% ipython --no-banner

In [1]: import numpy as np

In [2]: import numpy.linalg as la

In [3]: np.set_printoptions(precision=3, suppress=True, linewidth=160)

In [4]: rnd = lambda a: np.round(a, 3) + 0

In [5]: q, _ = la.qr(np.array([[0.4, 0.6, -2.1, 0.3, -0.1, -0.5],
   ...:     [-0.4, -1.1, 0.5, 1.2, 0.7, -0.2],
   ...:     [0.1, 0.8, 0.0, -1.6, -1.1, -0.3],
   ...:     [-0.4, 0.5, 1.6, -2.0, 1.9, 0.0],
   ...:     [1.3, -1.4, -0.7, -0.6, -0.4, 0.2],
   ...:     [1.3, -1.1, -0.2, -0.8, -0.1, -0.3]]))

In [6]: ev = np.array([9, 0, 0, 1, 1, 5])

In [7]: mat = q @ np.diag(ev) @ q.T

In [8]: print(rnd(mat))
[[ 0.887  0.224  0.296 -0.008  0.757  1.783]
 [ 0.224  1.595  0.897  0.469 -2.239 -0.033]
 [ 0.296  0.897  1.236 -0.335 -0.364  1.043]
 [-0.008  0.469 -0.335  0.91  -0.96  -1.357]
 [ 0.757 -2.239 -0.364 -0.96   5.62   2.191]
 [ 1.783 -0.033  1.043 -1.357  2.191  5.752]]

In [9]: # rows and columns are dependent

In [10]: Uu, sig, VT = la.svd(mat, full_matrices=False)

In [11]: print(rnd(Uu.T @ mat @ VT.T))
[[9. 0. 0. 0. 0. 0.]
 [0. 5. 0. 0. 0. 0.]
 [0. 0. 1. 0. 0. 0.]
 [0. 0. 0. 1. 0. 0.]
 [0. 0. 0. 0. 0. 0.]
 [0. 0. 0. 0. 0. 0.]]

In [12]: print(rnd(np.abs(VT[0])))
[0.203 0.203 0.051 0.203 0.661 0.661]

In [13]: print(rnd(sig))
[9. 5. 1. 1. 0. 0.]

In [14]: print(rnd(Uu.T @ Uu))
[[1. 0. 0. 0. 0. 0.]
 [0. 1. 0. 0. 0. 0.]
 [0. 0. 1. 0. 0. 0.]
 [0. 0. 0. 1. 0. 0.]
 [0. 0. 0. 0. 1. 0.]
 [0. 0. 0. 0. 0. 1.]]

In [15]: print(rnd(VT @ VT.T))
[[1. 0. 0. 0. 0. 0.]
 [0. 1. 0. 0. 0. 0.]
 [0. 0. 1. 0. 0. 0.]
 [0. 0. 0. 1. 0. 0.]
 [0. 0. 0. 0. 1. 0.]
 [0. 0. 0. 0. 0. 1.]]

In [16]: print(rnd(np.sqrt((sig ** 2).sum())), rnd(la.norm(mat)))
10.392 10.392

In [17]: ev, evecs = la.eigvalsh(mat)
Traceback (most recent call last):
  Cell In[17], line 1
    ev, evecs = la.eigvalsh(mat)
ValueError: too many values to unpack (expected 2)


In [18]: ev, evecs = la.eigh(mat)

In [19]: print(rnd(evecs.T @ evecs))
[[1. 0. 0. 0. 0. 0.]
 [0. 1. 0. 0. 0. 0.]
 [0. 0. 1. 0. 0. 0.]
 [0. 0. 0. 1. 0. 0.]
 [0. 0. 0. 0. 1. 0.]
 [0. 0. 0. 0. 0. 1.]]

In [20]: print(rnd(la.eigvalsh(mat @ mat)))
[ 0.  0.  1.  1. 25. 81.]

In [21]: print(rnd(la.eigvalsh(mat + 2 * np.eye(6))))
[ 2.  2.  3.  3.  7. 11.]

In [22]: print(rnd(la.svd(mat, compute_uv=False)))
[9. 5. 1. 1. 0. 0.]

In [23]: print(np.abs(evecs[:, -1]).round(6).argmax())
4

In [24]: print(rnd(ev))
[0. 0. 1. 1. 5. 9.]

In [25]: print(rnd(evecs @ np.diag(ev) @ evecs.T))
[[ 0.887  0.224  0.296 -0.008  0.757  1.783]
 [ 0.224  1.595  0.897  0.469 -2.239 -0.033]
 [ 0.296  0.897  1.236 -0.335 -0.364  1.043]
 [-0.008  0.469 -0.335  0.91  -0.96  -1.357]
 [ 0.757 -2.239 -0.364 -0.96   5.62   2.191]
 [ 1.783 -0.033  1.043 -1.357  2.191  5.752]]

In [26]: rng = np.random.default_rng(656)

In [27]: z = rng.permutation(6)

In [28]: print(z)
[5 2 0 3 1 4]

In [29]: A2 = mat[z][:, z]

In [30]: print(rnd(la.det(A2)), rnd(la.det(mat[z])))
0.0 0.0

In [31]: print(np.allclose(A2, mat))
False

In [32]: print(rnd(A2))
[[ 5.752  1.043  1.783 -1.357 -0.033  2.191]
 [ 1.043  1.236  0.296 -0.335  0.897 -0.364]
 [ 1.783  0.296  0.887 -0.008  0.224  0.757]
 [-1.357 -0.335 -0.008  0.91   0.469 -0.96 ]
 [-0.033  0.897  0.224  0.469  1.595 -2.239]
 [ 2.191 -0.364  0.757 -0.96  -2.239  5.62 ]]

In [33]: print(np.trace(A2))
16.0

In [34]: X = np.load("dump.npy")

In [35]: print(X)
[[ 1  0  0  0  0  0]
 [ 4  1  0  0  0  0]
 [ 2 -2  1  0  0  0]
 [ 4 -2 -5  1  0  0]
 [-4 -5 -4 -1  1  0]
 [ 4  2 -1 -2 -3  1]]

In [36]: z = rng.permutation(6)

In [37]: print(z)
[5 1 3 0 2 4]

In [38]: A2 = X[z][:, z]

In [39]: print(A2)
[[ 1  2 -2  4 -1 -3]
 [ 0  1  0  4  0  0]
 [ 0 -2  1  4 -5  0]
 [ 0  0  0  1  0  0]
 [ 0 -2  0  2  1  0]
 [ 0 -5 -1 -4 -4  1]]

In [40]: print(np.trace(A2))
6

In [41]: x = np.array([-3, 3, 5, 0, -2, 0])

In [42]: h1 = np.maximum(A2 @ x, 0)

In [43]: print(np.maximum(A2 @ (3 * x), 0))
[ 0  9 27  0  0  0]

In [44]: print(h1)
[0 3 9 0 0 0]

In [45]: print(A2 * (h1 > 1e-9)[:, None])
[[ 0  0  0  0  0  0]
 [ 0  1  0  4  0  0]
 [ 0 -2  1  4 -5  0]
 [ 0  0  0  0  0  0]
 [ 0  0  0  0  0  0]
 [ 0  0  0  0  0  0]]

In [46]: print(np.maximum(A2 @ x, 0) - np.maximum(-A2 @ x, 0))
[ -5   3   9   0  -8 -12]

In [47]: print(rnd(la.norm(X, 2) / la.norm(X)))
0.715

In [48]: print(la.cond(X) > 100)
True

In [49]: print(np.argsort(-la.norm(X, axis=0).round(6), kind="stable")[:3])
[0 2 1]

In [50]: A2 = X / np.sqrt((X ** 2).mean(axis=1, keepdims=True))

In [51]: print(la.matrix_rank(X - X.mean(axis=1, keepdims=True)))
5

In [52]: print(rnd(A2[0]))
[2.449 0.    0.    0.    0.    0.   ]

In [53]: A = np.loadtxt("m.csv", delimiter=",")

In [54]: print(A)
[[-0.5    0.6    0.     0.7    0.8  ]
 [-1.5    0.     1.    -1.     1.2  ]
 [-1.1    0.7    1.5    0.    -0.7  ]
 [-1.5    0.     0.7    1.5   -0.4  ]
 [-1.602  0.147  0.766  1.605 -0.4  ]
 [-0.2    0.6   -1.9    2.2    0.2  ]]

In [55]: q, r_ = la.qr(A)

In [56]: print(np.allclose(r_.T @ r_, A.T @ A))
True

In [57]: print(rnd(q @ r_))
[[-0.5    0.6    0.     0.7    0.8  ]
 [-1.5    0.     1.    -1.     1.2  ]
 [-1.1    0.7    1.5    0.    -0.7  ]
 [-1.5    0.     0.7    1.5   -0.4  ]
 [-1.602  0.147  0.766  1.605 -0.4  ]
 [-0.2    0.6   -1.9    2.2    0.2  ]]

In [58]: x = np.array([3, 1, 3, 0, 2])

In [59]: target = A @ x

In [60]: c, lr = np.zeros(5), 1 / la.norm(A, 2) ** 2

In [61]: for i in range(3):
    ...:     c -= lr * A.T @ (A @ c - target)
    ...:     if i % 1 == 0: print(i, round(la.norm(A @ c - target), 3))
    ...: 
0 2.379
1 2.233
2 2.167

In [62]: print(rnd(la.cond(A)))
8.795

In [63]: print(rnd(c))
[ 0.598 -0.045  0.667 -1.546  0.264]

In [64]: A2 = A / np.sqrt((A ** 2).mean(axis=1, keepdims=True))

In [65]: print(la.matrix_rank(A - A.mean(axis=1, keepdims=True)))
4

In [66]: print(rnd(A2[0]))
[-0.848  1.017  0.     1.187  1.356]

In [67]: A2 = np.c_[A[:, :4] @ np.array([[1, 3, 3, 1], [1, -2, -1, -3], [-2, 3, -2, 1], [-2, 2, -1, -3]]), np.array([7, 6, -8, -6, -9, -1])]

In [68]: print(rnd(A2))
[[ -1.3    -1.3    -2.8    -4.4     7.   ]
 [ -1.5    -3.5    -5.5     2.5     6.   ]
 [ -3.4    -0.2    -7.     -1.7    -8.   ]
 [ -5.9     0.6    -7.4    -5.3    -6.   ]
 [ -6.197   0.408  -8.09   -6.092  -9.   ]
 [ -0.2    -3.1     0.4   -10.5    -1.   ]]

In [69]: print(rnd(la.norm(A2 - A @ la.lstsq(A, A2)[0], axis=0)))
[0.    0.    0.    0.    2.045]

In [70]: print(rnd(la.lstsq(A, A2[:, 0])[0]))
[ 1.  1. -2. -2.  0.]
